% python3 -q
>>> import numpy as np
>>> np.set_printoptions(precision=3, suppress=True, linewidth=140)
>>> A = np.load("block5.npy")
>>> print(A)
[[ 3.006  1.968 -2.038  1.915  1.986  0.023]
 [ 3.1    1.969 -1.838  2.022  2.016 -0.035]
 [ 3.047  2.017 -2.023  1.972  2.066 -0.031]
 [ 3.055  2.047 -2.012  2.023  2.002 -0.075]
 [ 3.055  2.019 -1.973  1.97   2.019  0.004]
 [ 3.05   2.056 -1.982  2.01   1.919  0.042]
 [ 3.108  1.958 -1.934  2.016  2.002 -0.001]
 [ 2.948  1.979 -2.037  2.021  1.96  -0.012]
 [-2.035  1.953 -2.975  0.022 -2.079  1.996]
 [-1.981  2.034 -3.006 -0.1   -2.004  1.942]
 [-1.918  1.921 -2.945  0.002 -2.073  1.99 ]
 [-2.041  2.069 -2.962 -0.046 -2.083  2.032]
 [-2.009  1.977 -3.018 -0.018 -1.98   1.95 ]
 [-2.05   1.961 -3.031  0.078 -2.028  2.036]
 [-2.062  1.986 -3.072  0.047 -2.     1.993]
 [-1.938  2.031 -3.029  0.006 -2.041  1.919]
 [ 0.022  2.997 -2.017  0.05   0.996  2.997]
 [ 0.007  2.981 -2.01  -0.062  1.004  2.981]
 [ 0.016  3.04  -2.006 -0.005  0.937  3.083]
 [ 0.071  2.969 -1.96   0.009  0.922  2.953]
 [-0.011  3.038 -2.106  0.027  1.035  2.996]
 [-0.03   2.949 -2.044  0.027  1.028  3.045]
 [-0.011  2.97  -1.981  0.045  1.085  2.966]
 [ 0.006  2.991 -2.003 -0.086  0.974  3.058]]
>>> gram = np.cov(A, rowvar=False)
>>> print(np.linalg.eigvalsh(gram)[::-1])
[8.922 1.674 0.004 0.002 0.001 0.001]
>>> print(round(np.corrcoef(A[:, 4], A[:, 1])[0, 1], 3))
0.287
>>> print(A.std(axis=0))
[2.076 0.471 0.477 0.941 1.715 1.255]
>>> print(gram.shape)
(6, 6)
>>> print(np.median(A, axis=0))
[ 0.007  2.032 -2.03   0.036  1.     1.992]
>>> u, v = A[23], A[12]
>>> print(np.round(u @ v, 3))
15.982
>>> pr = (u @ v) / (u @ u) * u
>>> print(np.round(np.linalg.norm(u + v) ** 2 + np.linalg.norm(u - v) ** 2, 3))
96.083
>>> U, sigma, vt = np.linalg.svd(A, full_matrices=False)
>>> print(U.shape, sigma.shape, vt.shape)
(24, 6) (6,) (6, 6)
>>> print(sigma / sigma[0])
[1.    0.76  0.303 0.014 0.012 0.008]
>>> print(np.round(vt @ vt.T, 3) + 0)
[[1. 0. 0. 0. 0. 0.]
 [0. 1. 0. 0. 0. 0.]
 [0. 0. 1. 0. 0. 0.]
 [0. 0. 0. 1. 0. 0.]
 [0. 0. 0. 0. 1. 0.]
 [0. 0. 0. 0. 0. 1.]]
>>> print(np.round(U.T @ A @ vt.T, 3) + 0)
[[18.745  0.     0.     0.     0.     0.   ]
 [ 0.    14.252  0.     0.     0.     0.   ]
 [ 0.     0.     5.674  0.     0.     0.   ]
 [ 0.     0.     0.     0.262  0.     0.   ]
 [ 0.     0.     0.     0.     0.224  0.   ]
 [ 0.     0.     0.     0.     0.     0.143]]
>>> print(np.abs(U[:, 0]).round(6).argmax())
20
>>> print(np.linalg.matrix_rank(A, rtol=0.1))
3
>>> Xc = A - A.mean(axis=0)
>>> evecs = np.linalg.svd(Xc)[2][:3]
>>> out = Xc - Xc @ evecs.T @ evecs
>>> print(np.linalg.norm(out, axis=1).round(6).argmax())
9
>>> print(out.std(axis=0))
[0.019 0.035 0.021 0.038 0.016 0.025]
>>> J = np.array([[-2, -1, 0, 1, 1],
...     [-1, 4, 2, -2, 1],
...     [0, 2, 0, 0, 0],
...     [1, -2, 0, -2, 0],
...     [1, 1, 0, 0, 2]])
>>> print(np.linalg.matrix_power(J, 2))
[[ 7 -3 -2 -2 -1]
 [-3 26  8 -5  5]
 [-2  8  4 -4  2]
 [-2 -5 -4  9 -1]
 [-1  5  2 -1  6]]
>>> print(np.trace(J))
2
>>> print(J @ J)
[[ 7 -3 -2 -2 -1]
 [-3 26  8 -5  5]
 [-2  8  4 -4  2]
 [-2 -5 -4  9 -1]
 [-1  5  2 -1  6]]
>>> np.linalg.determinant(J)
Traceback (most recent call last):
  File "<python-input-30>", line 1, in <module>
    np.linalg.determinant(J)
    ^^^^^^^^^^^^^^^^^^^^^
AttributeError: module 'numpy.linalg' has no attribute 'determinant'
>>> J.inv()
Traceback (most recent call last):
  File "<python-input-31>", line 1, in <module>
    J.inv()
    ^^^^^
AttributeError: 'numpy.ndarray' object has no attribute 'inv'
>>> print(np.sort(np.abs(np.linalg.eigvals(J))))
[0.358 2.178 2.294 3.168 5.642]
